% python3 -q
>>> import numpy as np
>>> from numpy import linalg as LA
>>> np.set_printoptions(suppress=True, linewidth=160)
>>> arr = np.load("w.npy")
>>> arr
array([[ 5, -2,  5],
       [-7,  1, -5],
       [-5, -7,  3]])
>>> f = np.array([3, -1, 1])
>>> Y = arr + np.outer(f, np.eye(3)[0])
>>> Y
array([[ 8., -2.,  5.],
       [-8.,  1., -5.],
       [-4., -7.,  3.]])
>>> LA.matrix_rank(Y - arr)
np.int64(1)
>>> np.round(LA.det(Y) / LA.det(arr), 3), np.round(1 + LA.solve(arr, f)[0], 3)
(np.float64(-2.444), np.float64(-2.444))
>>> LA.matrix_rank(Y, rtol=0.1)
np.int64(2)
>>> np.round(np.abs(LA.svd(Y)[2][-1]), 3)
array([0.373, 0.535, 0.758])
>>> x = np.array([-9, 1, -8])
>>> rhs = arr @ x
>>> rhs
array([-87, 104,  14])
>>> np.round(LA.solve(arr, 4 * rhs), 3)
array([-36.,   4., -32.])
>>> np.round(LA.solve(arr, rhs + arr[:, 1]), 3)
array([-9.,  2., -8.])
>>> np.round(LA.solve(arr.T, arr[0]), 3) + 0
array([1., 0., 0.])
>>> Y = arr / np.sqrt((arr ** 2).mean(axis=1, keepdims=True))
>>> LA.matrix_rank(arr - arr.mean(axis=1, keepdims=True))
np.int64(2)
>>> LA.matrix_rank(Y) == LA.matrix_rank(arr)
np.True_
>>> M = np.loadtxt("run12.csv", delimiter=",")
>>> M
array([[ 2., -2.,  2., -2.],
       [ 0., -2.,  0., -2.],
       [ 2., -2.,  2., -2.],
       [ 0., -2.,  0., -2.]])
>>> rk = LA.matrix_rank(M)
>>> rk
np.int64(2)
>>> null = LA.svd(M)[2][rk:].T
>>> [int(LA.matrix_rank(M[:, :j + 1])) for j in range(4)]
[1, 2, 2, 2]
>>> [int(LA.matrix_rank(M[:i])) for i in range(1, len(M) + 1)]
[1, 2, 2, 2]
>>> [int(LA.matrix_rank(np.delete(M, i, axis=0))) for i in range(4)]
[2, 2, 2, 2]
>>> U, sig, Vh = LA.svd(M)
>>> sig.round(3) + 0
array([6.472, 2.472, 0.   , 0.   ])
>>> np.argmax(sig[:-1] / (sig[1:] + 1e-6)) + 1
np.int64(2)
>>> Y = U[:, :2] @ np.diag(sig[:2]) @ Vh[:2]
>>> round(float(LA.norm(M - Y) / LA.norm(M)), 3)
0.0
>>> round(np.abs(M - Y).max(), 3)
np.float64(0.0)
>>> round(LA.norm(M - Y, 2), 3), round(float(sig[2]), 3)
(np.float64(0.0), 0.0)
>>> LA.matrix_rank(Y)
np.int64(2)
>>> LA.matrix_rank(M, rtol=0.05)
np.int64(2)
>>> U, sig, Vh = LA.svd(M, full_matrices=False)
>>> np.abs(U[:, 0]).round(6).argmax()
np.int64(0)
>>> np.round(np.cumsum(sig ** 2) / np.sum(sig ** 2), 3)
array([0.873, 1.   , 1.   , 1.   ])
>>> round(LA.norm(M[3] - M[0]), 3)
np.float64(2.828)
>>> M[3] @ M[0]
np.float64(8.0)
>>> round(LA.norm(M) ** 2 / LA.norm(M, 2) ** 2, 3)
np.float64(1.146)
>>> np.round(LA.norm(M, "nuc"), 3)
np.float64(8.944)
>>> np.round(LA.norm(M, 2), 3)
np.float64(6.472)
>>> round(LA.norm(M[3], 1), 3), round(LA.norm(M[3], np.inf), 3)
(np.float64(4.0), np.float64(2.0))
>>> np.round(LA.norm(M, axis=0), 3)
array([2.828, 4.   , 2.828, 4.   ])
>>> LA.matrix_rank(M, rtol=0.1)
np.int64(2)
>>> [round(float(x), 3) for x in LA.svd(M, compute_uv=False)[:3]]
[6.472, 2.472, 0.0]
>>> rng = np.random.default_rng(33)
>>> th = rng.uniform(0, 2 * np.pi, 20)
>>> q, _ = LA.qr(np.array([[0.4, -0.2], [-0.9, -1.4], [1.3, 0.6]]))
>>> mat = 20 * np.c_[np.cos(th), np.sin(th)] @ q.T
>>> mat.round(3)
array([[  1.015, -15.692,  12.359],
       [  8.771,  -3.606,  17.609],
       [  1.534,  17.653,  -9.274],
       [-10.205, -15.689,  -7.051],
       [  9.635,  -1.212,  17.484],
       [ -4.897, -18.907,   4.304],
       [ 10.135,  15.829,   6.836],
       [  7.49 ,  -6.519,  17.361],
       [-11.329, -11.434, -11.871],
       [  5.925,  -9.424,  16.616],
       [-10.572, -14.83 ,  -8.266],
       [ -7.838,   5.786, -17.467],
       [-10.457,  -1.659, -16.967],
       [ -5.931, -18.932,   2.532],
       [ -5.883,   9.493, -16.591],
       [  9.541,  16.808,   5.146],
       [  8.136,  18.183,   1.787],
       [ -6.199,   8.957, -16.774],
       [  6.532,  -8.366,  16.951],
       [  0.178, -16.427,  11.407]])
>>> Ac = mat - mat.mean(axis=0)
>>> vecs = LA.svd(Ac)[2][:2]
>>> Y = Ac - Ac @ vecs.T @ vecs
>>> np.round(np.cov(Ac @ vecs.T, rowvar=False), 3) + 0
array([[231.056,   0.   ],
       [  0.   , 181.572]])
>>> round(LA.norm(Y) / LA.norm(Ac), 3)
np.float64(0.0)
>>> cent = mat[[16, 13]].astype(float)
>>> for _ in range(4):
...     lab = LA.norm(mat[:, None] - cent, axis=-1).argmin(axis=1)
...     cent = np.array([mat[lab == j].mean(axis=0) for j in range(2)])
... 
>>> lab
array([1, 1, 0, 1, 1, 1, 0, 1, 1, 1, 1, 0, 0, 1, 0, 0, 0, 0, 1, 1])
>>> np.bincount(lab)
array([ 8, 12])
>>> np.abs(cent[1] - cent[0]).argmax()
np.int64(1)
>>> np.round(cent[1] - cent[0], 3)
array([ -0.153, -23.134,  15.366])
>>> data = np.array([[1, 0, 0], [3, 3, 0], [3, 2, 1], [3, 3, 0], [1, 0, 2]])
>>> data[-1] = data[0] + 3 * data[1]
>>> data
array([[ 1,  0,  0],
       [ 3,  3,  0],
       [ 3,  2,  1],
       [ 3,  3,  0],
       [10,  9,  0]])
>>> x = np.array([1, 2, 2])
>>> rhs = data @ x
>>> np.round(LA.lstsq(data, rhs)[0], 3)
array([1., 2., 2.])
>>> try:
...     LA.solve(data, rhs)
... except LA.LinAlgError as e:
...     print("failed:", e)
... 
failed: Last 2 dimensions of the array must be square
>>> np.round(LA.solve(data.T @ data, data.T @ rhs), 3)
array([1., 2., 2.])
>>> rhs
array([ 1,  9,  9,  9, 28])
>>> rhs = rhs + 0.1 * rng.normal(size=5)
>>> rhs.round(3)
array([ 0.952,  9.054,  8.87 ,  8.912, 28.095])
>>> c, *_ = LA.lstsq(data, rhs)
>>> c.round()
array([1., 2., 2.])
>>> np.round(data.T @ (rhs - data @ c), 3) + 0
array([0., 0., 0.])
>>> U, sig, Vh = LA.svd(data)
>>> sig.round(3)
array([15.174,  1.182,  0.603])
>>> Y = U[:, :1] @ np.diag(sig[:1]) @ Vh[:1]
>>> np.round(np.abs(data - Y).max(), 3)
np.float64(0.944)
>>> Y.round(3)
array([[ 0.554,  0.497,  0.012],
       [ 3.154,  2.827,  0.066],
       [ 2.669,  2.392,  0.056],
       [ 3.154,  2.827,  0.066],
       [10.016,  8.977,  0.209]])
>>> round(float(LA.norm(data - Y) / LA.norm(data)), 3)
0.087
>>> LA.matrix_rank(Y)
np.int64(1)
